$ python -q
>>> import numpy as np
>>> np.set_printoptions(suppress=True, linewidth=160)
>>> rnd = lambda a: np.round(a, 1) + 0
>>> A = np.load("sample8.npy")
>>> A
array([[ 23.9, -15. ,  17.6],
       [ 23.8, -14.7,  18.2],
       [ 26.5,  20.9,  -2.7],
       [ 26.5,  21.3,  -3.5],
       [ 25.6,  20.7,  -1.1],
       [ 24.6, -14.3,  18.3],
       [ 26. ,  20.8,  -1.7],
       [ 22.8, -15. ,  17.5],
       [ 24.4,  19.9,  -3.6],
       [ 26.3,  19.9,  -2.4],
       [ 24.8,  20.6,  -0.6],
       [ 23.5, -12.8,  20. ],
       [ 22.9, -14.3,  18.9]])
>>> np.linalg.matrix_rank(A, rtol=0.1)
np.int64(2)
>>> J = np.loadtxt("x.csv", delimiter=",")
>>> rnd(J)
array([[-0.6,  0.7, -0.1,  0.4],
       [-0.6, -0.5,  0.6,  0.2],
       [-0.4, -0.5, -0.7,  0. ],
       [ 0.3, -0.2, -0.1,  0.9]])
>>> # keeps lengths
>>> rnd(np.linalg.norm(J, axis=0))
array([1., 1., 1., 1.])
>>> rnd(J.T @ J)
array([[1., 0., 0., 0.],
       [0., 1., 0., 0.],
       [0., 0., 1., 0.],
       [0., 0., 0., 1.]])
>>> rnd(np.linalg.svd(J, compute_uv=False))
array([1., 1., 1., 1.])
>>> proj = np.triu(np.array([[1, -1, 1, 1], [2, 3, -3, -2], [-1, -2, 3, 0], [3, 3, -1, 3]]), 1) + np.eye(4)
>>> Y = proj @ J @ np.linalg.inv(proj)
>>> rnd(np.poly(Y))
array([ 1. ,  0.9,  0. , -0.9, -1. ])
>>> rnd(Y)
array([[-0.2,  0.3, -0.5,  1.9],
       [ 0.1,  1.5,  7.5,  1.3],
       [-0.4, -0.9, -3.1, -1.5],
       [ 0.3,  0.1, -0.1,  0.8]])
>>> rnd(np.linalg.matrix_power(J, 3))
array([[ 0.2,  0.2, -1. ,  0.1],
       [ 0.3,  0.9,  0.2, -0.1],
       [-0.9,  0.4, -0.1,  0.1],
       [ 0.1,  0. ,  0.1,  1. ]])
>>> rnd(J @ J)
array([[ 0.2, -0.8,  0.5,  0.2],
       [ 0.4, -0.5, -0.8, -0.2],
       [ 0.9,  0.3,  0.3, -0.3],
       [ 0.3,  0.2, -0.2,  0.9]])
>>> rnd(np.sort(np.abs(np.linalg.eigvals(J))))
array([1., 1., 1., 1.])
>>> rnd(np.trace(J))
np.float64(-0.9)
>>> np.count_nonzero(J)
np.int64(16)
>>> J[:, 4]
Traceback (most recent call last):
  File "<python-input-21>", line 1, in <module>
    J[:, 4]
    ~^^^^^^
IndexError: index 4 is out of bounds for axis 1 with size 4
>>> J.shape
(4, 4)
>>> rnd(np.abs(J).max())
np.float64(0.9)
>>> rnd(J.mean(axis=0))
array([-0.3, -0.1, -0.1,  0.4])
>>> rnd(np.linalg.norm(J))
np.float64(2.0)
>>> np.unravel_index(np.abs(J).argmax(), J.shape)
(np.int64(3), np.int64(3))
>>> rnd(J.sum(axis=0))
array([-1.3, -0.5, -0.3,  1.4])
>>> m1 = np.array([[0, 0, -3, 0], [0, 3, 0, 0], [0, 0, 0, 0]])
>>> m1
array([[ 0,  0, -3,  0],
       [ 0,  3,  0,  0],
       [ 0,  0,  0,  0]])
>>> # column 3 repeats column 0
>>> Uu, sv, Vh = np.linalg.svd(m1)
>>> sv
array([3., 3., 0.])
>>> Y = Uu[:, :2] @ np.diag(sv[:2]) @ Vh[:2]
>>> np.linalg.matrix_rank(Y)
np.int64(2)
>>> Y
array([[ 0.,  0., -3.,  0.],
       [ 0.,  3.,  0.,  0.],
       [ 0.,  0.,  0.,  0.]])
>>> rnd(np.linalg.norm(m1 - Y, 2)), sv[2]
(np.float64(0.0), np.float64(0.0))
>>> np.abs(m1 - Y).max()
np.float64(0.0)
>>> np.linalg.matrix_rank(m1, rtol=0.05)
np.int64(2)
>>> rnd(np.trace(np.linalg.pinv(m1) @ m1))
np.float64(2.0)
>>> np.abs(np.diag(np.linalg.qr(m1)[1])) > 1e-9
array([False,  True, False])
>>> rnd(m1 @ np.linalg.pinv(m1) @ m1)
array([[ 0.,  0., -3.,  0.],
       [ 0.,  3.,  0.,  0.],
       [ 0.,  0.,  0.,  0.]])
>>> m1[:, 0] @ m1[:, 2]
np.int64(0)
>>> Y = np.array([[-2, -1], [2, -3]])
>>> W2 = np.kron(Y, m1)
>>> np.linalg.matrix_rank(W2)
np.int64(4)
>>> rnd(np.linalg.norm(W2, 2)), rnd(np.linalg.norm(Y, 2) * np.linalg.norm(m1, 2))
(np.float64(10.9), np.float64(10.9))
>>> q, _ = np.linalg.qr(np.array([[0.3, 0.1, 0.3, -0.4],
...     [0.9, 2.0, -0.3, 0.3],
...     [0.1, 0.2, 1.2, 0.4],
...     [0.2, -1.0, 1.4, 0.3]]))
>>> mat = 4 * q
>>> rnd(mat)
array([[-1.2,  1.1,  0.6, -3.6],
       [-3.7, -1.2,  0.3,  0.9],
       [-0.4, -0.1, -3.9, -0.5],
       [-0.8,  3.6, -0.2,  1.4]])
>>> rnd(np.linalg.svd(mat, compute_uv=False))
array([4., 4., 4., 4.])
>>> rnd(mat.T @ mat)
array([[16.,  0.,  0.,  0.],
       [ 0., 16.,  0.,  0.],
       [ 0.,  0., 16.,  0.],
       [ 0.,  0.,  0., 16.]])
>>> rng = np.random.default_rng(90006)
>>> idx = rng.permutation(4)
>>> idx
array([2, 1, 0, 3])
>>> Y = mat[idx][:, idx]
>>> rnd(Y)
array([[-3.9, -0.1, -0.4, -0.5],
       [ 0.3, -1.2, -3.7,  0.9],
       [ 0.6,  1.1, -1.2, -3.6],
       [-0.2,  3.6, -0.8,  1.4]])
>>> np.allclose(Y, mat)
False
>>> rnd(np.trace(Y))
np.float64(-4.9)
>>> rnd(np.sort(np.abs(np.linalg.eigvals(Y))))
array([4., 4., 4., 4.])
>>> q, evecs = np.linalg.qr(mat[:, :3])[0], np.linalg.qr(mat[:, 3:])[0]
>>> sv = np.linalg.svd(q.T @ evecs, compute_uv=False)
>>> rnd(np.linalg.norm(q @ q.T - evecs @ evecs.T, 2))
np.float64(1.0)
>>> (sv > 0.9).sum()
np.int64(0)
>>> E = np.loadtxt("m.csv", delimiter=",")
>>> rnd(E)
array([[-0.8, -0.2, -0.5],
       [ 0.5, -0.7, -0.5],
       [-0.2, -0.7,  0.7]])
>>> rnd(np.linalg.norm(m1, 2))
np.float64(3.0)
>>> rnd(np.linalg.norm(m1, axis=0))
array([0., 3., 3., 0.])
>>> m1[0] @ m1[2]
np.int64(0)
>>> np.linalg.norm(m1, axis=1).argmax()
np.int64(0)
>>> Y = E / np.linalg.norm(E, axis=1, keepdims=True)
>>> gram = Y @ Y.T
>>> (np.abs(gram) > 0.9).astype(int)
array([[1, 0, 0],
       [0, 1, 0],
       [0, 0, 1]])
>>> (gram - 2 * np.eye(3)).round(6).argmax(axis=1)
array([1, 0, 0])
>>> np.degrees(np.arccos(np.clip(gram[2, 0], -1, 1)))
np.float64(90.0)
>>> rnd(gram[2])
array([0., 0., 1.])
>>> rnd(gram)
array([[1., 0., 0.],
       [0., 1., 0.],
       [0., 0., 1.]])
>>> Y = np.linalg.inv(E)
>>> np.allclose(Y, E.T)
True
>>> (np.abs(Y) > 1e-9).astype(int)
array([[1, 1, 1],
       [1, 1, 1],
       [1, 1, 1]])
>>> rnd(np.linalg.cond(E))
np.float64(1.0)
>>> rnd(np.linalg.det(E) * np.linalg.det(Y))
np.float64(1.0)
>>> rnd(np.einsum("ii->", E))
np.float64(-0.8)
>>> rnd(np.linalg.eigvals(E).sum().real)
np.float64(-0.8)
>>> K = np.load("block8.npy")
>>> K
array([[ 2,  1,  0,  0],
       [ 1,  4, -2, -2],
       [ 0, -2,  2, -2],
       [ 0, -2, -2,  0]])
>>> # symmetric
>>> blk = np.stack([K, 3 * K, K[::-1]])
>>> (blk @ K.T).shape
(3, 4, 4)
>>> np.einsum("bij,cij->bc", blk, blk)
array([[ 50, 150, -20],
       [150, 450, -60],
       [-20, -60,  50]])
>>> rnd(np.linalg.det(blk))
array([  -76., -6156.,   -76.])
>>> F = np.load("dump.npy")
>>> F
array([[  0.7,  -1. ,  -1.4,  -0.5],
       [ -0.8,  -0.9,   0.9,   0.4],
       [ -1.5,  -0.8,  -1. ,   0.1],
       [  1.8,  -0.4,  -1.1,  -0.2],
       [ -1.2,  -0.3,  -0.7,   0.5],
       [  0.6,   0.7,  -1. ,  -0.2],
       [  2.7,  -0.6,   0.4,  -0.2],
       [  1.9,   0.2,  -0.1,  -0.3],
       [  1.1,   0.3,  -0.5,   0.7],
       [ -0.1,   0.3,  -0.6,  -1.1],
       [  0.3,  -0.1,   0.2,  -1.4],
       [ -0.9,   1.8,   0.3,  -1.8],
       [  0.1,   0.2,  -1.1,   0.5],
       [  1.4,  -1.2,  -1.2,   0.6],
       [ -0.7,   0.5,  -1.6,   1.3],
       [ -1.3,  -1.3,  -1.2,  -1.1],
       [ -0.1,   1. ,   0.2,  -0.5],
       [  0.3,  -0.7,  -1.7,  -0.9],
       [ 28. , -16. , -16. , -12. ],
       [  1.3,   1. ,  -0.4,  -0.3],
       [  1.5,   0. ,   0.8,  -1.5],
       [  0. ,   0.6,  -1.3,   0.1]])
>>> # row 18 is much longer than the rest
>>> W2 = F[[8, 5]].astype(float)
>>> for _ in range(5):
...     idx = np.linalg.norm(F[:, None] - W2, axis=-1).argmin(axis=1)
...     W2 = np.array([F[idx == j].mean(axis=0) for j in range(2)])
... 
>>> idx
array([1, 1, 1, 1, 1, 1, 1, 1, 1, 1, 1, 1, 1, 1, 1, 1, 1, 1, 0, 1, 1, 1])
>>> np.bincount(idx)
array([ 1, 21])
>>> rnd(W2[1] - W2[0])
array([-27.7,  16. ,  15.4,  11.7])
